>>> import numpy as np
>>> np.set_printoptions(suppress=True, linewidth=200)
>>> J = np.load("data.npy")
>>> J
array([[ 0, -2,  1],
       [ 0,  0,  0],
       [ 0,  0,  0]])
>>> np.allclose(J @ J.T, J.T @ J)
False
>>> print((J + J.T) / 2)
[[ 0.  -1.   0.5]
 [-1.   0.   0. ]
 [ 0.5  0.   0. ]]
>>> np.round(np.sort(np.abs(np.linalg.eigvals(J))), 3)
array([0., 0., 0.])
>>> J.inv()
Traceback (most recent call last):
  File "<python-input-7>", line 1, in <module>
    J.inv()
    ^^^^^
AttributeError: 'numpy.ndarray' object has no attribute 'inv'
>>> np.linalg.determinant(J)
Traceback (most recent call last):
  File "<python-input-8>", line 1, in <module>
    np.linalg.determinant(J)
    ^^^^^^^^^^^^^^^^^^^^^
AttributeError: module 'numpy.linalg' has no attribute 'determinant'
>>> (J - J.T) / 2
array([[ 0. , -1. ,  0.5],
       [ 1. ,  0. ,  0. ],
       [-0.5,  0. ,  0. ]])
>>> round(np.abs(np.linalg.eigvals(J)).max(), 3)
np.float64(0.0)
>>> np.allclose(J, J.T)
False
>>> U, sig, vt = np.linalg.svd(J)
>>> vecs = vt[:(sig > 1e-8).sum()]
>>> rng = np.random.default_rng(23)
>>> x = J[0] + -2 * J[1] + rng.integers(2) * np.eye(3)[1]
>>> x
array([ 0., -2.,  1.])
>>> np.round(np.diag(vecs.T @ vecs), 3)
array([0. , 0.8, 0.2])
>>> round(float(np.linalg.norm(x - vecs.T @ vecs @ x)), 3)
0.0
>>> np.round(np.linalg.det(2 * J), 3), round(np.linalg.det(J), 3)
(np.float64(0.0), np.float64(0.0))
>>> np.einsum("ij,ji->", J, J)
np.int64(0)
>>> round(float(np.linalg.det(J[::-1])), 3)
0.0
>>> z = rng.permutation(3)
>>> z
array([2, 0, 1])
>>> out = J[z][:, z]
>>> np.round(np.sort(np.abs(np.linalg.eigvals(out))), 3)
array([0., 0., 0.])
>>> np.diag(out)
array([0, 0, 0])
>>> mat = np.load("out3.npy")
>>> mat
array([[0, 2, 0, 0],
       [1, 0, 0, 0],
       [0, 0, 0, 2],
       [0, 0, 1, 0]])
>>> u, r1 = mat[0], mat[2]
>>> u @ u
np.int64(4)
>>> pr = (u @ r1) / (u @ u) * u
>>> round(float(np.linalg.norm(u + r1) ** 2 + np.linalg.norm(u - r1) ** 2), 3)
16.0
>>> r1 - pr
array([0., 0., 0., 2.])
>>> (r1 - pr) @ u
np.float64(0.0)
>>> print(np.linalg.matrix_rank(np.outer(u, r1)))
1
>>> out = mat / np.sqrt((mat ** 2).mean(axis=1, keepdims=True))
>>> print(out[3])
[0. 0. 2. 0.]
>>> vals, vecs = np.linalg.eig(mat)
>>> mat @ vecs[:, 0] - vals[0] * vecs[:, 0]
array([0., 0., 0., 0.])
>>> np.round(np.sort(np.linalg.eigvals(mat @ mat)), 3)
array([2., 2., 2., 2.])
>>> np.prod(vals)
np.float64(4.0)
>>> data = np.array([[-2, -1, -2], [-1, -1, -2], [-1, 2, 2], [0, -1, 1]])
>>> data
array([[-2, -1, -2],
       [-1, -1, -2],
       [-1,  2,  2],
       [ 0, -1,  1]])
>>> x = np.array([3, 8, 8])
>>> a = np.maximum(data @ x, 0)
>>> a
array([ 0,  0, 29,  0])
>>> np.flatnonzero(a > 1e-9)
array([2])
>>> data.T @ a
array([-29,  58,  58])
>>> np.maximum(data @ (3 * x), 0)
array([ 0,  0, 87,  0])
>>> np.tanh(data @ x)
array([-1., -1.,  1.,  0.])
>>> np.maximum(data @ x, 0) - np.maximum(-data @ x, 0)
array([-30, -27,  29,   0])
>>> x = np.array([-1, 2, 1])
>>> rhs = data @ x
>>> np.round(np.linalg.pinv(data) @ data, 3) + 0
array([[1., 0., 0.],
       [0., 1., 0.],
       [0., 0., 1.]])
>>> try:
...     np.linalg.solve(data, rhs)
... except np.linalg.LinAlgError as e:
...     print(e)
... 
Last 2 dimensions of the array must be square
>>> print(rhs)
[-2 -3  7 -1]
>>> rhs = rhs + 0.02 * rng.normal(size=4)
>>> rhs.round(3)
array([-2.001, -3.046,  7.009, -1.043])
>>> beta, *_ = np.linalg.lstsq(data, rhs)
>>> np.round(data.T @ (rhs - data @ beta), 3) + 0
array([0., 0., 0.])
>>> u = np.array([0, 3])
>>> np.cross(data[1, :3], data[2, :3])
array([ 2,  4, -3])
>>> np.correlate(data[1], data[2], "full")
array([-2, -4, -5, -3,  2])
>>> np.array([np.convolve(row, u, "same") for row in data])
array([[ 0, -6, -3],
       [ 0, -3, -3],
       [ 0, -3,  6],
       [ 0,  0, -3]])
>>> np.convolve(data[1], u)
array([ 0, -3, -3, -6])
>>> q = data.astype(float).copy()
>>> for j in range(3):
...     q[:, j] -= q[:, :j] @ (q[:, :j].T @ q[:, j])
...     q[:, j] /= np.linalg.norm(q[:, j])
... 
>>> np.round(q.T @ q, 3) + 0
array([[1., 0., 0.],
       [0., 1., 0.],
       [0., 0., 1.]])
>>> proj = data @ np.linalg.solve(data.T @ data, data.T)
>>> np.round(proj @ data[:, 1], 3)
array([-1., -1.,  2., -1.])
>>> print(np.allclose(proj @ proj, proj))
True
>>> proj.round(3)
array([[ 0.732,  0.421,  0.115,  0.077],
       [ 0.421,  0.339, -0.18 , -0.12 ],
       [ 0.115, -0.18 ,  0.951, -0.033],
       [ 0.077, -0.12 , -0.033,  0.978]])
>>> np.linalg.matrix_rank(np.eye(4) - proj)
np.int64(1)
>>> np.round((np.eye(4) - proj) @ data, 3) + 0
array([[0., 0., 0.],
       [0., 0., 0.],
       [0., 0., 0.],
       [0., 0., 0.]])
>>> np.trace(proj)
np.float64(3.0)
>>> M = np.array([[-0.5, 0.8, 1.1, 1.6],
...     [-0.4, 1.1, -0.5, -0.5],
...     [-0.8, -0.2, 0.2, 1.1],
...     [-0.9, 1.2, 0.4, -0.4]])
>>> M
array([[-0.5,  0.8,  1.1,  1.6],
       [-0.4,  1.1, -0.5, -0.5],
       [-0.8, -0.2,  0.2,  1.1],
       [-0.9,  1.2,  0.4, -0.4]])
>>> out = M / np.linalg.norm(M, axis=1, keepdims=True)
>>> gram = out @ out.T
>>> print((np.abs(gram) > 0.9).astype(int))
[[1 0 0 0]
 [0 1 0 0]
 [0 0 1 0]
 [0 0 0 1]]
>>> print(np.argwhere(np.triu(np.abs(gram) > 0.95, 1)))
[]
>>> (gram - 2 * np.eye(4)).round(6).argmax(axis=1)
array([2, 3, 0, 1])
>>> np.round(np.linalg.norm(out, axis=1), 3)
array([1., 1., 1., 1.])
>>> gram[2].round(3)
array([ 0.74 , -0.29 ,  1.   ,  0.054])
>>> u, r1 = M[3], M[1]
>>> np.round(u @ r1, 3)
np.float64(1.68)
>>> print(np.round(u @ u, 3))
2.57
>>> pr = (u @ r1) / (u @ u) * u
>>> round(float((r1 - pr) @ u), 3)
0.0
>>> np.round(r1 - pr, 3)
array([ 0.188,  0.316, -0.761, -0.239])
>>> np.linalg.matrix_rank(np.outer(u, r1))
np.int64(1)
>>> blk = np.stack([M, 5 * M, M[::-1]])
>>> np.linalg.matrix_rank(blk)
array([4, 4, 4])
>>> np.round(np.linalg.norm(blk, axis=(1, 2)), 3)
array([ 3.321, 16.606,  3.321])
>>> print(np.round(np.einsum("bij,cij->bc", blk, blk), 3))
[[ 11.03  55.15   1.32]
 [ 55.15 275.75   6.6 ]
 [  1.32   6.6   11.03]]
>>> out = np.linalg.inv(M)
>>> (np.abs(out) > 1e-9).astype(int)
array([[1, 1, 1, 1],
       [1, 1, 1, 1],
       [1, 1, 1, 1],
       [1, 1, 1, 1]])
>>> m1 = np.load("x.npy")
>>> print(m1)
[[ 2  0  0  0]
 [ 0  3  0  0]
 [-3 -2 -3  0]
 [ 2  1 -2  2]]
>>> def softmax(z):
...     e = np.exp(z - z.max(axis=-1, keepdims=True))
...     return e / e.sum(axis=-1, keepdims=True)
... 
>>> np.round(softmax(m1[2]), 3)
array([0.04, 0.11, 0.04, 0.81])
>>> np.round(softmax(10 * m1[2]), 3) + 0
array([0., 0., 0., 1.])
>>> S = m1 @ m1.T / np.sqrt(4)
>>> softmax(S).round(6).argmax(axis=1)
array([0, 1, 2, 3])
>>> q, R = np.linalg.qr(data)
>>> round(float(abs(R[0, 0])), 3), np.round(np.linalg.norm(data[:, 0]), 3)
(2.449, np.float64(2.449))
>>> R.round(3)
array([[ 2.449,  0.408,  1.633],
       [ 0.   ,  2.614,  2.423],
       [ 0.   ,  0.   , -2.113]])
>>> q.round(3)
array([[-0.816, -0.255,  0.023],
       [-0.408, -0.319,  0.266],
       [-0.408,  0.829, -0.312],
       [ 0.   , -0.383, -0.912]])
>>> print(q.shape, R.shape)
(4, 3) (3, 3)
>>> np.allclose(R.T @ R, data.T @ data)
True
>>> np.round(np.abs(np.diag(R)), 3)
array([2.449, 2.614, 2.113])
>>> out = q + rng.integers(-2, 3, (4, 1)) @ rng.integers(-2, 3, (1, 3))
>>> out.round(3)
array([[-0.816, -0.255,  0.023],
       [ 1.592, -1.319, -0.734],
       [ 1.592, -0.171, -1.312],
       [ 2.   , -1.383, -1.912]])
>>> print(np.round(np.linalg.svd(out - q, compute_uv=False), 3) + 0)
[4.243 0.    0.   ]
>>> np.linalg.matrix_rank(out - q, tol=1e-8)
np.int64(1)
>>> out - q
array([[ 0.,  0.,  0.],
       [ 2., -1., -1.],
       [ 2., -1., -1.],
       [ 2., -1., -1.]])
>>> z = rng.permutation(4)
>>> print(z)
[2 1 0 3]
>>> out = m1[z][:, z]
>>> out
array([[-3, -2, -3,  0],
       [ 0,  3,  0,  0],
       [ 0,  0,  2,  0],
       [-2,  1,  2,  2]])
>>> np.round(np.sort(np.abs(np.linalg.eigvals(out))), 3)
array([2., 2., 3., 3.])
>>> z = rng.integers(0, 2, 3)
>>> feats = np.array([[4, 4, 5], [3, 5, -5], [3, 4, 5]]) * (z[:, None] == z)
>>> feats
array([[ 4,  4,  5],
       [ 3,  5, -5],
       [ 3,  4,  5]])
>>> z = rng.permutation(3)
>>> out = feats[:, z] * rng.choice([-1, 1], 3)
>>> out
array([[-4, -4, -5],
       [-3, -5,  5],
       [-3, -4, -5]])
>>> U, _, vt = np.linalg.svd(feats.T @ out)
>>> print(z)
[0 1 2]
>>> np.round(np.linalg.lstsq(feats, out)[0], 3) + 0
array([[-1.,  0.,  0.],
       [ 0., -1.,  0.],
       [ 0.,  0., -1.]])
>>> W = np.array([[-1, -2, 5, 1, -3], [4, 5, -3, -4, -3], [-1, 1, -2, -5, -3]])
>>> beta = np.array([3, 1, -1, 0, 2])
>>> act = np.maximum(out @ W + beta, 0)
>>> act
array([[ 0,  0,  1, 37, 41],
       [ 0,  0,  0,  0, 11],
       [ 0,  0,  6, 38, 38]])
>>> (act > 0).astype(int)
array([[0, 0, 1, 1, 1],
       [0, 0, 0, 0, 1],
       [0, 0, 1, 1, 1]])
>>> np.linalg.matrix_rank(act)
np.int64(3)
>>> np.round((act > 0).mean(axis=0), 3)
array([0.   , 0.   , 0.667, 0.667, 1.   ])
>>> Z = np.array([[5, -5], [6, -6], [-8, 4], [-7, -3], [1, -2]])
>>> W @ Z
array([[-67,  40],
       [ 99, -44],
       [ 49,  12]])
>>> print((act @ Z).round(6).argmax(axis=1))
[1 0 1]
>>> z = rng.permutation(3)
>>> print(z)
[2 0 1]
>>> out = feats[z][:, z]
>>> np.round(np.sort(np.abs(np.linalg.eigvals(out))), 3)
array([1.   , 6.708, 6.708])
>>> np.round(np.linalg.norm(feats, axis=0), 3)
array([5.831, 7.55 , 8.66 ])
>>> print(np.linalg.norm(feats, axis=1).argmax())
1
>>> np.round(np.linalg.norm(feats, 1), 3), round(np.linalg.norm(feats, np.inf), 3)
(np.float64(15.0), np.float64(13.0))
>>> x = np.array([0, 1, 2])
>>> a = np.maximum(feats @ x, 0)
>>> a
array([14,  0, 14])
>>> print(np.flatnonzero(a > 1e-9))
[0 2]
>>> np.maximum(feats @ x, 0) - np.maximum(-feats @ x, 0)
array([14, -5, 14])
>>> X = np.load("mat.npy")
>>> X
array([[-0.905, -0.929,  0.834],
       [-0.976, -0.984,  0.943],
       [ 0.1  ,  0.11 , -0.08 ],
       [-0.664, -0.706,  0.565],
       [-0.197, -0.217,  0.159],
       [-0.947, -0.963,  0.894],
       [ 0.1  ,  0.11 , -0.08 ],
       [-0.291, -0.319,  0.235],
       [ 0.956,  0.97 , -0.909],
       [ 0.97 ,  0.98 , -0.933],
       [-0.537, -0.578,  0.446],
       [ 0.716,  0.757, -0.617],
       [-0.964, -0.976,  0.922],
       [ 0.537,  0.578, -0.446],
       [ 0.716,  0.757, -0.617],
       [-0.197, -0.217,  0.159],
       [-0.537, -0.578,  0.446],
       [ 0.537,  0.578, -0.446],
       [ 0.462,  0.501, -0.38 ],
       [ 0.716,  0.757, -0.617],
       [ 0.462,  0.501, -0.38 ],
       [ 0.38 ,  0.414, -0.31 ],
       [ 0.   ,  0.   ,  0.   ],
       [-0.885, -0.912,  0.808]])
>>> z = X[:, 0] > np.median(X[:, 0])
>>> u = X[z].mean(axis=0) - X[~z].mean(axis=0)
>>> print(z.astype(int))
[0 0 1 0 0 0 1 0 1 1 0 1 0 1 1 0 0 1 1 1 1 1 0 0]
>>> u.round(3)
array([ 1.146,  1.199, -1.019])
>>> round(float((((X - X.mean(axis=0)) @ u > 0) == z).mean()), 3)
0.958
